>>> import numpy as np
>>> np.set_printoptions(suppress=True, linewidth=200)
>>> J = np.minimum.outer(np.arange(1, 4), np.arange(1, 4)) * 2
>>> J
array([[2, 2, 2],
       [2, 4, 4],
       [2, 4, 6]])
>>> Q = J.astype(float).copy()
>>> for j in range(3):
...     Q[:, j] -= Q[:, :j] @ (Q[:, :j].T @ Q[:, j])
...     Q[:, j] /= np.linalg.norm(Q[:, j])
... 
>>> np.round(Q.T @ J, 2) + 0
array([[3.46, 5.77, 6.93],
       [0.  , 1.63, 2.45],
       [0.  , 0.  , 1.41]])
>>> F = np.loadtxt("w.csv", delimiter=",")
>>> F
array([[  0.58,  -5.05,   0.05],
       [ -0.24, -10.59,  -0.28],
       [ -0.86,  -0.28,   0.17],
       [ -0.02, -11.29,  -0.02],
       [  1.05,   8.98,  -0.06],
       [  0.65,  -5.51,   0.17],
       [ -0.36,   2.08,   0.25],
       [ -2.08,  -2.84,   0.26],
       [ -0.14,   2.5 ,   0.  ],
       [ -0.69,   7.63,  -0.08],
       [ -0.66,  -3.66,  -0.11],
       [  0.21,  -2.37,  -0.02],
       [ -0.89,   1.4 ,  -0.04],
       [ -0.39,   5.6 ,   0.17],
       [  0.37,   5.8 ,   0.12],
       [ -0.84,   3.  ,   0.06],
       [ -0.51,   5.05,   0.08],
       [ -0.52,   3.  ,  -0.4 ],
       [ -0.82,  10.92,  -0.05]])
>>> x = np.array([1, 1, -3])
>>> rhs = F @ x
>>> np.round(np.linalg.solve(F.T @ F, F.T @ rhs), 2)
array([ 1.,  1., -3.])
>>> np.round(np.linalg.pinv(F) @ F, 2) + 0
array([[1., 0., 0.],
       [0., 1., 0.],
       [0., 0., 1.]])
>>> rng = np.random.default_rng(754)
>>> rhs = rhs + 0.05 * rng.normal(size=19)
>>> rhs.round(2)
array([ -4.6 ,  -9.91,  -1.7 , -11.2 ,  10.11,  -5.36,   0.97,  -5.73,   2.32,   7.17,  -4.08,  -2.07,   0.72,   4.73,   5.89,   1.92,   4.3 ,   3.65,  10.21])
>>> beta, *_ = np.linalg.lstsq(F, rhs)
>>> round(np.linalg.norm(rhs - F @ beta), 2)
np.float64(0.22)
>>> [round(float(np.linalg.norm(np.linalg.solve(F.T @ F + lam * np.eye(3), F.T @ rhs))), 2) for lam in (0, 1, 10, 100)]
[3.31, 1.72, 1.13, 0.86]
>>> beta.round(2)
array([ 1.01,  1.  , -2.99])
>>> M2 = np.c_[F[:, :2] @ np.array([[2, 0], [0, 0]]), np.array([1, 1, 4, 4, 4, 4, 3, 5, 0, 2, 1, 3, 2, 0, 4, 4, 2, 0, 4])]
>>> M2
array([[ 1.16,  0.  ,  1.  ],
       [-0.48,  0.  ,  1.  ],
       [-1.72,  0.  ,  4.  ],
       [-0.04,  0.  ,  4.  ],
       [ 2.1 ,  0.  ,  4.  ],
       [ 1.3 ,  0.  ,  4.  ],
       [-0.72,  0.  ,  3.  ],
       [-4.16,  0.  ,  5.  ],
       [-0.28,  0.  ,  0.  ],
       [-1.38,  0.  ,  2.  ],
       [-1.32,  0.  ,  1.  ],
       [ 0.42,  0.  ,  3.  ],
       [-1.78,  0.  ,  2.  ],
       [-0.78,  0.  ,  0.  ],
       [ 0.74,  0.  ,  4.  ],
       [-1.68,  0.  ,  4.  ],
       [-1.02,  0.  ,  2.  ],
       [-1.04,  0.  ,  0.  ],
       [-1.64,  0.  ,  4.  ]])
>>> np.linalg.matrix_rank(np.c_[F, M2])
np.int64(4)
>>> np.round(np.linalg.norm(np.linalg.qr(F)[0].T @ M2, axis=0) ** 2 / ((M2 ** 2).sum(axis=0) + 1e-12), 2)
array([1.  , 0.  , 0.24])
>>> cov = F.T @ F
>>> np.round(np.trace(cov), 2), round((F ** 2).sum(), 2)
(np.float64(713.36), np.float64(713.36))
>>> f = np.array([3, 2, -2])
>>> np.round(np.polyval(f, F[2]), 2)
array([-1.5 , -2.32, -1.57])
>>> E = np.load("block2.npy")
>>> E
array([[0, 2, 1, 1],
       [1, 1, 1, 2],
       [2, 1, 2, 1],
       [1, 1, 1, 2]])
>>> round(float(np.linalg.norm(F[10] - F[6])), 2)
5.76
>>> round(float(np.linalg.norm(F, 1)), 2), np.round(np.linalg.norm(F, np.inf), 2)
(97.55, np.float64(11.79))
>>> round(np.linalg.norm(F, "nuc"), 2)
np.float64(30.51)
>>> np.round(F[10] @ F[6], 2)
np.float64(-7.4)
>>> np.round(np.linalg.norm(F, axis=0), 2)
array([ 3.33, 26.49,  0.71])
